In [1]: import numpy as np

In [2]: np.set_printoptions(precision=2, suppress=True, linewidth=200)

In [3]: K = np.loadtxt("out9.csv", delimiter=",")

In [4]: print(K)
[[-1.62  1.83 -0.47  0.01]
 [ 1.21  1.21  3.54 -3.53]
 [-2.25 -2.17  2.76  5.06]
 [ 1.93  0.7  -2.36 -2.84]
 [ 2.7   1.77 -1.31 -5.69]
 [-3.32 -0.65  0.5   5.07]
 [ 0.46  1.61  2.24 -2.85]
 [ 0.11 -1.8   1.72  1.38]
 [-2.64  0.63 -1.22  2.82]
 [ 2.44  0.32 -0.96 -3.28]
 [ 1.64 -1.27 -3.14 -0.63]
 [-1.85 -3.28 -1.92  6.76]
 [-0.73  2.08 -0.4  -1.76]
 [-3.46 -1.44 -0.09  6.05]
 [ 2.08  1.08 -3.15 -3.88]
 [-4.89 -2.19  5.12  8.58]
 [-0.09 -0.91 -0.56  1.1 ]
 [-2.19 -3.   -0.68  6.84]
 [ 1.85  2.43 -1.17 -5.07]
 [-3.2   0.38  3.88  3.28]
 [-2.75 -0.16  5.04  2.84]
 [-2.34 -0.47  0.98  3.56]
 [-2.71 -2.65  0.96  6.8 ]]

In [5]: Ac = (K - K.mean(axis=0)) / K.std(axis=0)

In [6]: print(np.argwhere(np.abs(Ac) > 2))
[]

In [7]: print(Ac.std(axis=0))
[1. 1. 1. 1.]

In [8]: c = np.linalg.lstsq(np.delete(Ac, 2, axis=1), Ac[:, 2])[0]

In [9]: print(np.round(1 - np.var(Ac[:, 2] - np.delete(Ac, 2, axis=1) @ c), 2))
0.76

In [10]: print(np.abs(c).argmax())
2

In [11]: rng = np.random.default_rng(1711)

In [12]: labels = rng.permutation(4)

In [13]: out = K[:, labels] * rng.choice([-1, 1], 4)

In [14]: print(out)
[[-0.01  1.83 -1.62  0.47]
 [ 3.53  1.21  1.21 -3.54]
 [-5.06 -2.17 -2.25 -2.76]
 [ 2.84  0.7   1.93  2.36]
 [ 5.69  1.77  2.7   1.31]
 [-5.07 -0.65 -3.32 -0.5 ]
 [ 2.85  1.61  0.46 -2.24]
 [-1.38 -1.8   0.11 -1.72]
 [-2.82  0.63 -2.64  1.22]
 [ 3.28  0.32  2.44  0.96]
 [ 0.63 -1.27  1.64  3.14]
 [-6.76 -3.28 -1.85  1.92]
 [ 1.76  2.08 -0.73  0.4 ]
 [-6.05 -1.44 -3.46  0.09]
 [ 3.88  1.08  2.08  3.15]
 [-8.58 -2.19 -4.89 -5.12]
 [-1.1  -0.91 -0.09  0.56]
 [-6.84 -3.   -2.19  0.68]
 [ 5.07  2.43  1.85  1.17]
 [-3.28  0.38 -3.2  -3.88]
 [-2.84 -0.16 -2.75 -5.04]
 [-3.56 -0.47 -2.34 -0.98]
 [-6.8  -2.65 -2.71 -0.96]]

In [15]: left, _, VT = np.linalg.svd(K.T @ out)

In [16]: print(np.round(left @ VT, 2) + 0)
[[ 0.  0.  1.  0.]
 [ 0.  1.  0.  0.]
 [ 0.  0.  0. -1.]
 [-1.  0.  0.  0.]]

In [17]: f, v = out[1], out[6]

In [18]: print(round(f @ v, 2))
20.49

In [19]: p = (f @ v) / (f @ f) * f

In [20]: print(np.outer(f, v))
[[ 10.06   5.68   1.62  -7.91]
 [  3.45   1.95   0.56  -2.71]
 [  3.45   1.95   0.56  -2.71]
 [-10.09  -5.7   -1.63   7.93]]

In [21]: left, sv, VT = np.linalg.svd(K)

In [22]: print(np.argmax(sv[:-1] / (sv[1:] + 1e-6)) + 1)
3

In [23]: out = left[:, :3] @ np.diag(sv[:3]) @ VT[:3]

In [24]: print(np.linalg.matrix_rank(out))
3

In [25]: print(round(float(np.abs(K - out).max()), 2))
0.13

In [26]: print(np.round(np.linalg.norm(K - out, 2), 2), round(sv[3], 2))
0.48 0.48

In [27]: mat = np.load("block0.npy")

In [28]: print(mat)
[[6. 1. 1.]
 [1. 6. 1.]
 [1. 1. 6.]]

In [29]: # symmetric

In [30]: t3 = np.stack([mat, -3 * mat, mat[::-1]])

In [31]: print(np.linalg.det(t3))
[  200. -5400.  -200.]

In [32]: print(np.einsum("bij,cij->bc", t3, t3))
[[ 114. -342.   64.]
 [-342. 1026. -192.]
 [  64. -192.  114.]]

In [33]: print(np.linalg.matrix_rank(t3))
[3 3 3]

In [34]: x0 = np.array([-2, -2, -1])

In [35]: rhs = mat @ x0

In [36]: c, lr = np.zeros(3), 1 / np.linalg.norm(mat, 2) ** 2

In [37]: for i in range(6):
    ...:     c -= lr * mat.T @ (mat @ c - rhs)
    ...:     if i % 1 == 0: print(i, round(np.linalg.norm(mat @ c - rhs), 2))
    ...: 
0 2.49
1 1.52
2 0.92
3 0.56
4 0.34
5 0.21

In [38]: print(c)
[-1.98 -1.98 -1.03]

In [39]: x0 = np.ones(3)

In [40]: for _ in range(5):
    ...:     x0 = mat @ x0
    ...:     x0 /= np.linalg.norm(x0)
    ...:     print(round(x0 @ mat @ x0, 2))
    ...: 
8.0
8.0
8.0
8.0
8.0

In [41]: print(np.round(np.linalg.eigvalsh(mat)[-1], 2))
8.0

In [42]: q, Rm = np.linalg.qr(mat)

In [43]: print(np.abs(np.diag(Rm)))
[6.16 5.79 5.6 ]

In [44]: print(q)
[[-0.97  0.18 -0.14]
 [-0.16 -0.98 -0.14]
 [-0.16 -0.11  0.98]]

In [45]: print(np.allclose(Rm.T @ Rm, mat.T @ mat))
True

In [46]: print(Rm)
[[-6.16 -2.11 -2.11]
 [ 0.   -5.79 -1.48]
 [ 0.    0.    5.6 ]]

In [47]: proj = np.triu(np.array([[0, 3, 7], [0, 6, 2], [1, 1, 7]]), 1) + np.eye(3)

In [48]: out = proj @ mat @ np.linalg.inv(proj)

In [49]: print(np.trace(out), np.trace(mat))
18.0 18.0

In [50]: print(round(float(np.linalg.det(out)), 2))
200.0

In [51]: print(np.poly(out))
[   1.  -18.  105. -200.]

In [52]: print(np.linalg.matrix_rank(out))
3

In [53]: print(out)
[[ 16. -22. -22.]
 [  3.  -1.  -6.]
 [  1.  -2.   3.]]

In [54]: X = np.loadtxt("run3.csv", delimiter=",")

In [55]: print(X)
[[ 54.34  19.22  29.44 -35.7  -48.98  50.41  12.68 -37.81 -14.24]
 [ 41.25  13.19  19.31 -21.97 -33.67  33.69   5.69 -24.49 -10.33]
 [ 31.02   8.96  11.92 -12.28 -22.76  21.63   1.08 -15.28  -7.47]
 [ 23.52   6.2    6.96  -5.99 -15.56  13.58  -1.63  -9.43  -5.51]
 [ 22.04   5.7    6.03  -4.86 -14.24  12.1   -2.09  -8.38  -5.14]
 [ 12.22   2.8    0.63   1.39  -6.46   3.41  -4.08  -2.64  -2.83]
 [  7.31   1.7   -1.3    3.22  -3.45   0.21  -4.08  -0.81  -1.79]
 [  5.74   1.4   -1.71   3.48  -2.65  -0.53  -3.85  -0.44  -1.47]
 [  2.51   0.86  -1.94   3.1   -1.3   -1.33  -2.7   -0.1   -0.82]
 [  1.32   0.63  -1.59   2.35  -0.87  -1.17  -1.87  -0.13  -0.54]
 [  0.37   0.31  -0.79   1.07  -0.42  -0.58  -0.77  -0.14  -0.23]
 [ -0.11  -0.28   0.61  -0.76   0.38   0.42   0.48   0.23   0.18]
 [ -0.12  -0.31   0.67  -0.82   0.42   0.46   0.52   0.26   0.19]
 [  0.27  -2.04   3.12  -3.27   3.04   1.63   1.59   2.57   1.06]
 [  0.58  -2.88   3.9   -3.81   4.42   1.75   1.63   3.92   1.44]
 [  1.11  -4.33   4.91  -4.29   6.89   1.58   1.38   6.42   2.09]
 [  1.41  -5.2    5.38  -4.38   8.41   1.33   1.1    7.98   2.47]
 [  1.59  -5.72   5.62  -4.39   9.34   1.13   0.9    8.94   2.7 ]
 [  2.69  -9.66   6.79  -3.53  16.52  -1.05  -1.16  16.4    4.42]]

In [56]: left, sv, VT = np.linalg.svd(X)

In [57]: V = VT[:(sv > 1e-8).sum()]

In [58]: x0 = X[9] + 2 * X[4] + rng.integers(2) * np.eye(9)[6]

In [59]: print(x0)
[ 45.4   12.04  10.47  -7.37 -29.35  23.02  -6.04 -16.89 -10.82]

In [60]: print(np.linalg.matrix_rank(np.vstack([X, x0])))
3

In [61]: print(round(np.linalg.norm(x0 - V.T @ V @ x0), 2))
0.0
